$ ipython --no-banner

In [1]: import numpy as np

In [2]: np.set_printoptions(suppress=True, linewidth=100)

In [3]: def tidy(a):
   ...:     return np.round(a, 2) + 0
   ...: 

In [4]: K = np.load("arr.npy")

In [5]: K
Out[5]: 
array([[ 1.96,  1.95,  1.01],
       [ 1.97,  2.1 ,  1.01],
       [ 1.97,  1.94,  1.06],
       [ 1.95,  1.98,  1.04],
       [ 2.04,  2.01,  1.03],
       [ 1.94,  2.  ,  2.92],
       [ 2.08,  2.07,  3.  ],
       [ 2.03,  2.02,  2.91],
       [ 1.99,  2.03,  3.  ],
       [ 2.  ,  2.  ,  2.95],
       [-0.03,  3.02,  0.03],
       [-0.04,  2.91,  0.01],
       [ 0.  ,  2.95, -0.13],
       [ 0.08,  2.98,  0.03],
       [ 0.  ,  2.98,  0.03]])

In [6]: Xs = (K - K.mean(axis=0)) / K.std(axis=0)

In [7]: np.argwhere(np.abs(Xs) > 2)
Out[7]: array([], shape=(0, 2), dtype=int64)

In [8]: Xs.std(axis=0)
Out[8]: array([1., 1., 1.])

In [9]: beta = np.linalg.lstsq(np.delete(Xs, 0, axis=1), Xs[:, 0])[0]

In [10]: tidy(beta)
Out[10]: array([-0.94,  0.08])

In [11]: O, V = np.linalg.qr(K[:, :1])[0], np.linalg.qr(K[:, 1:])[0]

In [12]: sig = np.linalg.svd(O.T @ V, compute_uv=False)

In [13]: tidy(sig)
Out[13]: array([0.92])

In [14]: Xs = K - K.mean(axis=0)

In [15]: left, sig, VT = np.linalg.svd(Xs, full_matrices=False)

In [16]: tidy(np.abs(VT[-1]))
Out[16]: array([0.45, 0.89, 0.02])

In [17]: tidy((sig ** 2).sum() ** 2 / (sig ** 4).sum())
Out[17]: np.float64(1.25)

In [18]: np.searchsorted(np.cumsum(sig ** 2) / (sig ** 2).sum(), 0.9) + 1
Out[18]: np.int64(2)

In [19]: np.abs(left[:, 0]).argmax()
Out[19]: np.int64(12)

In [20]: np.linalg.matrix_rank(Xs)
Out[20]: np.int64(3)

In [21]: Xs = K - K.mean(axis=0)

In [22]: V = np.linalg.svd(Xs)[2][:2]

In [23]: A2 = Xs - Xs @ V.T @ V

In [24]: tidy(np.cov(Xs @ V.T, rowvar=False))
Out[24]: 
array([[2.47, 0.  ],
       [0.  , 0.31]])

In [25]: tidy(A2.std(axis=0))
Out[25]: array([0.02, 0.04, 0.  ])

In [26]: tidy((Xs @ V.T).std(axis=0))
Out[26]: array([1.52, 0.54])

In [27]: tidy(np.diag(V.T @ V))
Out[27]: array([0.8, 0.2, 1. ])

In [28]: arr = 0.2 ** np.abs(np.subtract.outer(np.arange(4), np.arange(4)))

In [29]: tidy(arr)
Out[29]: 
array([[1.  , 0.2 , 0.04, 0.01],
       [0.2 , 1.  , 0.2 , 0.04],
       [0.04, 0.2 , 1.  , 0.2 ],
       [0.01, 0.04, 0.2 , 1.  ]])

In [30]: # symmetric, so the eigenvalues are real

In [31]: rng = np.random.default_rng(5999)

In [32]: idx = rng.permutation(4)

In [33]: idx
Out[33]: array([0, 3, 1, 2])

In [34]: A2 = arr[idx][:, idx]

In [35]: tidy(np.sort(np.abs(np.linalg.eigvals(A2))))
Out[35]: array([0.71, 0.85, 1.08, 1.36])

In [36]: vals, V = np.linalg.eigh(arr)

In [37]: vec = np.array([0, -2, 0, 0])

In [38]: tidy(V * np.sqrt(vals) @ V.T)
Out[38]: 
array([[0.99, 0.1 , 0.02, 0.  ],
       [0.1 , 0.99, 0.1 , 0.02],
       [0.02, 0.1 , 0.99, 0.1 ],
       [0.  , 0.02, 0.1 , 0.99]])

In [39]: (np.sign(V[:, -1].round(6)) == np.sign(V[0, -1].round(6))).astype(int)
Out[39]: array([1, 1, 1, 1])

In [40]: vec @ arr @ vec / (vec @ vec), tidy(vals[0]), tidy(vals[-1])
Out[40]: (np.float64(1.0), np.float64(0.71), np.float64(1.36))

In [41]: tidy(V * np.maximum(vals, 0) @ V.T)
Out[41]: 
array([[1.  , 0.2 , 0.04, 0.01],
       [0.2 , 1.  , 0.2 , 0.04],
       [0.04, 0.2 , 1.  , 0.2 ],
       [0.01, 0.04, 0.2 , 1.  ]])

In [42]: tidy(V * np.abs(vals) @ V.T)
Out[42]: 
array([[1.  , 0.2 , 0.04, 0.01],
       [0.2 , 1.  , 0.2 , 0.04],
       [0.04, 0.2 , 1.  , 0.2 ],
       [0.01, 0.04, 0.2 , 1.  ]])
